$ python3 -q
>>> import numpy as np
>>> import numpy.linalg as la
>>> np.set_printoptions(precision=3, suppress=True, linewidth=100)
>>> J = np.array([[0.7, 0.2, -0.7],
...     [1.3, -0.4, -0.8],
...     [1.0, -0.5, -1.0],
...     [-0.3, 2.1, -1.3],
...     [-1.1, -0.5, -1.7],
...     [1.6, -1.5, -0.7],
...     [-1.4, 0.9, -1.0],
...     [-1.3, 0.5, 0.7],
...     [0.0, -0.7, -0.2],
...     [1.2, 0.2, 1.7],
...     [2.0, 0.1, -0.7],
...     [1.4, -0.2, -1.4],
...     [0.4, -0.3, -0.1]])
>>> rng = np.random.default_rng(20118)
>>> J[:, 2] = -3 * J[:, 1] + 0.05 * rng.normal(size=13)
>>> print(J)
[[ 0.7    0.2   -0.678]
 [ 1.3   -0.4    1.134]
 [ 1.    -0.5    1.479]
 [-0.3    2.1   -6.328]
 [-1.1   -0.5    1.541]
 [ 1.6   -1.5    4.522]
 [-1.4    0.9   -2.71 ]
 [-1.3    0.5   -1.524]
 [ 0.    -0.7    2.162]
 [ 1.2    0.2   -0.53 ]
 [ 2.     0.1   -0.372]
 [ 1.4   -0.2    0.589]
 [ 0.4   -0.3    0.906]]
>>> cen = J - J.mean(axis=0)
>>> Uu, sig, vt = la.svd(cen, full_matrices=False)
>>> print(round((sig ** 2).sum() ** 2 / (sig ** 4).sum(), 3))
1.26
>>> print(vt[0] * np.sign(vt[0, np.abs(vt[0]).argmax()]))
[ 0.201 -0.308  0.93 ]
>>> print(np.abs(vt[0]).argmax())
2
>>> cen = (J - J.mean(axis=0)) / J.std(axis=0)
>>> print(cen.std(axis=0))
[1. 1. 1.]
>>> c = la.lstsq(np.delete(cen, 2, axis=1), cen[:, 2])[0]
>>> print(np.abs(c).argmax())
1
>>> print(c)
[-0.008 -1.003]
>>> x0 = np.array([2, -3, -3])
>>> y = J @ x0
>>> print(la.lstsq(J, y)[0])
[ 2. -3. -3.]
>>> y = y + 0.3 * rng.normal(size=13)
>>> print(y)
[ 2.872  0.578 -0.683 11.805 -5.294 -6.455  2.828  0.532 -4.134  2.834  4.908  1.33  -1.056]
>>> c, *_ = la.lstsq(J, y)
>>> print(c.round())
[  2. -15.  -7.]
>>> Y = np.c_[J[:, :2] @ np.array([[5, -3], [8, 4]]), np.array([3, 7, 2, 5, 2, 4, 1, 4, 5, 6, 9, 8, 1])]
>>> print(Y)
[[  5.1  -1.3   3. ]
 [  3.3  -5.5   7. ]
 [  1.   -5.    2. ]
 [ 15.3   9.3   5. ]
 [ -9.5   1.3   2. ]
 [ -4.  -10.8   4. ]
 [  0.2   7.8   1. ]
 [ -2.5   5.9   4. ]
 [ -5.6  -2.8   5. ]
 [  7.6  -2.8   6. ]
 [ 10.8  -5.6   9. ]
 [  5.4  -5.    8. ]
 [ -0.4  -2.4   1. ]]
>>> print(np.round(la.norm(Y - J @ la.lstsq(J, Y)[0], axis=0), 3) + 0)
[ 0.     0.    13.852]
>>> M = np.loadtxt("data.csv", delimiter=",")
>>> print(M)
[[ 0.35   0.05  -0.15   0.45 ]
 [ 0.05   0.007 -0.021  0.064]
 [-0.15  -0.021  0.064 -0.193]
 [ 0.45   0.064 -0.193  0.579]]
>>> x0 = np.array([3, -3, 0, 3])
>>> print(M @ M @ x0)
[ 2.25   0.321 -0.964  2.893]
>>> print(round(float((x0 - M @ x0) @ (M @ x0)), 3))
-0.0
>>> print(la.eigvalsh(2 * M - np.eye(4)))
[-1. -1. -1.  1.]
>>> print(np.eye(4) - M)
[[ 0.65  -0.05   0.15  -0.45 ]
 [-0.05   0.993  0.021 -0.064]
 [ 0.15   0.021  0.936  0.193]
 [-0.45  -0.064  0.193  0.421]]
>>> print(np.trace(M))
1.0
>>> evals, vecs = la.eigh(M)
>>> print(round(float(evals.sum()), 3), np.trace(M))
1.0 1.0
>>> print(vecs @ np.diag(evals) @ vecs.T)
[[ 0.35   0.05  -0.15   0.45 ]
 [ 0.05   0.007 -0.021  0.064]
 [-0.15  -0.021  0.064 -0.193]
 [ 0.45   0.064 -0.193  0.579]]
>>> print(np.round(vecs.T @ vecs, 3) + 0)
[[1. 0. 0. 0.]
 [0. 1. 0. 0.]
 [0. 0. 1. 0.]
 [0. 0. 0. 1.]]
>>> print(np.unique(evals.round(6) + 0, return_counts=True)[1])
[3 1]
>>> print(np.round(la.svd(M, compute_uv=False), 3) + 0)
[1. 0. 0. 0.]
>>> print(evals.round(3) + 0)
[0. 0. 0. 1.]
>>> print(np.round(vecs.T @ M @ vecs, 3) + 0)
[[0. 0. 0. 0.]
 [0. 0. 0. 0.]
 [0. 0. 0. 0.]
 [0. 0. 0. 1.]]
>>> print(np.abs(vecs[:, -1]))
[0.592 0.085 0.254 0.761]
>>> print((evals > 1e-8).sum(), (evals < -1e-8).sum())
1 0
>>> print(np.abs(vecs[:, -1]).round(6).argmax())
3
>>> Uu, sig, vt = la.svd(M)
>>> vecs = vt[:(sig > 1e-8).sum()]
>>> x0 = M[2] + 5 * M[1] + rng.integers(2) * np.eye(4)[1]
>>> print(x0)
[ 0.1    0.014 -0.043  0.129]
>>> print(np.round(la.norm(x0 - vecs.T @ vecs @ x0), 3))
0.0
>>> print(la.matrix_rank(np.vstack([M, x0])))
1
>>> print(vecs.T @ vecs)
[[ 0.35   0.05  -0.15   0.45 ]
 [ 0.05   0.007 -0.021  0.064]
 [-0.15  -0.021  0.064 -0.193]
 [ 0.45   0.064 -0.193  0.579]]
>>> print(np.diag(vecs.T @ vecs))
[0.35  0.007 0.064 0.579]
>>> Y = np.array([[-3, 1, 3], [3, -3, -3], [3, -3, 3]])
>>> feats = np.tril(Y)
>>> print(feats)
[[-3  0  0]
 [ 3 -3  0]
 [ 3 -3  3]]
>>> print(la.matrix_rank(feats - feats[0, 0] * np.eye(3)))
2
>>> print(feats @ feats)
[[  9   0   0]
 [-18   9   0]
 [ -9   0   9]]
>>> print([int(la.matrix_rank(la.matrix_power(feats, p))) for p in range(1, 4)])
[3, 3, 3]
>>> evals, vecs = la.eig(feats)
>>> print(np.prod(evals))
27.0
>>> print(np.sort(la.eigvals(feats.T)))
[-3. -3.  3.]
>>> print(evals)
[ 3. -3. -3.]
>>> lab = rng.permutation(3)
>>> print(lab)
[1 2 0]
>>> Y = feats[lab][:, lab]
>>> print(np.round(la.det(Y), 3), round(la.det(feats[lab]), 3))
27.0 27.0
>>> print(np.allclose(Y, feats))
False
>>> print(np.sort(np.abs(la.eigvals(Y))))
[3. 3. 3.]
>>> print(np.diag(Y))
[-3  3 -3]
>>> print(Y)
[[-3  0  3]
 [-3  3  3]
 [ 0  0 -3]]
>>> print(np.einsum("ii->", Y))
-3
>>> Y = np.array([[1, -5], [0, -4], [-8, 4]])
>>> print(np.einsum("ik,kj->ji", feats, Y))
[[ -3   3 -21]
 [ 15  -3   9]]
>>> print(np.einsum("ik,kj->ij", feats, Y))
[[ -3  15]
 [  3  -3]
 [-21   9]]
>>> print(np.einsum("ij,ij->i", feats, feats))
[ 9 18 27]
>>> print(np.einsum("ij->j", feats))
[ 3 -6  3]
>>> print(np.vstack([feats, Y.T]).shape)
(5, 3)
>>> A = np.load("m.npy")
>>> print(A)
[[-0.152 -0.988]
 [-0.988  0.152]]
>>> evals, vecs = la.eigh(A)
>>> x0 = np.array([2, 2])
>>> print(round(float(x0 @ A @ x0 / (x0 @ x0)), 3), round(float(evals[0]), 3), round(float(evals[-1]), 3))
-0.988 -1.0 1.0
>>> print(vecs * np.maximum(evals, 0) @ vecs.T)
[[ 0.424 -0.494]
 [-0.494  0.576]]
>>> print(np.round(np.abs(A).sum(axis=1).max(), 3), round(float(np.abs(evals).max()), 3))
1.14 1.0
>>> print(la.eigvalsh(A[1:, 1:]))
[0.152]
>>> m1 = np.loadtxt("arr.csv", delimiter=",")
>>> print(m1)
[[ 0. -2.  2.]
 [ 0. -2.  2.]
 [ 0. -4.  4.]]
>>> Y = np.array([[-2, -3], [2, 4]])
>>> C = np.kron(Y, m1)
>>> print(round(float(la.norm(C, 2)), 3), np.round(la.norm(Y, 2) * la.norm(m1, 2), 3))
39.726 39.726
>>> print(la.matrix_rank(C))
2
>>> print(C)
[[ -0.   4.  -4.  -0.   6.  -6.]
 [ -0.   4.  -4.  -0.   6.  -6.]
 [ -0.   8.  -8.  -0.  12. -12.]
 [  0.  -4.   4.   0.  -8.   8.]
 [  0.  -4.   4.   0.  -8.   8.]
 [  0.  -8.   8.   0. -16.  16.]]
>>> print(C.shape)
(6, 6)
>>> rk = la.matrix_rank(C)
>>> print(rk)
2
>>> null = la.svd(C)[2][rk:].T
>>> print(np.round(null @ null.T, 3) + 0)
[[1.  0.  0.  0.  0.  0. ]
 [0.  0.5 0.5 0.  0.  0. ]
 [0.  0.5 0.5 0.  0.  0. ]
 [0.  0.  0.  1.  0.  0. ]
 [0.  0.  0.  0.  0.5 0.5]
 [0.  0.  0.  0.  0.5 0.5]]
>>> print([int(la.matrix_rank(C[:, :j + 1])) for j in range(6)])
[0, 1, 1, 1, 2, 2]
>>> print(np.allclose(C @ null, 0))
True
>>> print([int(la.matrix_rank(C[:i])) for i in range(1, len(C) + 1)])
[1, 1, 1, 2, 2, 2]
>>> print(np.round(C @ null, 3) + 0)
[[0. 0. 0. 0.]
 [0. 0. 0. 0.]
 [0. 0. 0. 0.]
 [0. 0. 0. 0.]
 [0. 0. 0. 0.]
 [0. 0. 0. 0.]]
>>> print(null.shape)
(6, 4)
>>> rk = la.matrix_rank(m1)
>>> print(rk)
1
>>> null = la.svd(m1)[2][rk:].T
>>> print(la.matrix_rank(m1.T @ m1), la.matrix_rank(m1 @ m1.T))
1 1
>>> print(np.round(m1 @ null, 3) + 0)
[[0. 0.]
 [0. 0.]
 [0. 0.]]
>>> print([int(la.matrix_rank(m1[:, :j + 1])) for j in range(3)])
[0, 1, 1]
>>> print(np.allclose(m1 @ null, 0))
True
>>> print(null @ null.T)
[[1.  0.  0. ]
 [0.  0.5 0.5]
 [0.  0.5 0.5]]
>>> print([int(la.matrix_rank(m1[:i])) for i in range(1, len(m1) + 1)])
[1, 1, 1]
>>> print([int(la.matrix_rank(np.delete(m1, i, axis=0))) for i in range(3)])
[1, 1, 1]
>>> hat = np.triu(np.array([[3, 4, 5], [4, 1, 1], [4, 4, 2]]), 1) + np.eye(3)
>>> Y = hat @ m1 @ la.inv(hat)
>>> print(np.round(la.det(Y), 3))
0.0
>>> print(hat @ m1 - m1 @ hat)
[[  0. -28.  30.]
 [  0.  -4.   6.]
 [  0.   0.   4.]]
>>> print(np.round(np.poly(Y), 3) + 0)
[ 1. -2.  0.  0.]
>>> print(la.matrix_rank(Y))
1
>>> print(np.einsum("ii->", m1))
2.0
>>> print(la.eigvals(m1))
[0. 0. 2.]
>>> print(round(la.det(2 * m1), 3), np.round(la.det(m1), 3))
0.0 0.0
>>> print(np.poly(m1))
[ 1. -2.  0.  0.]
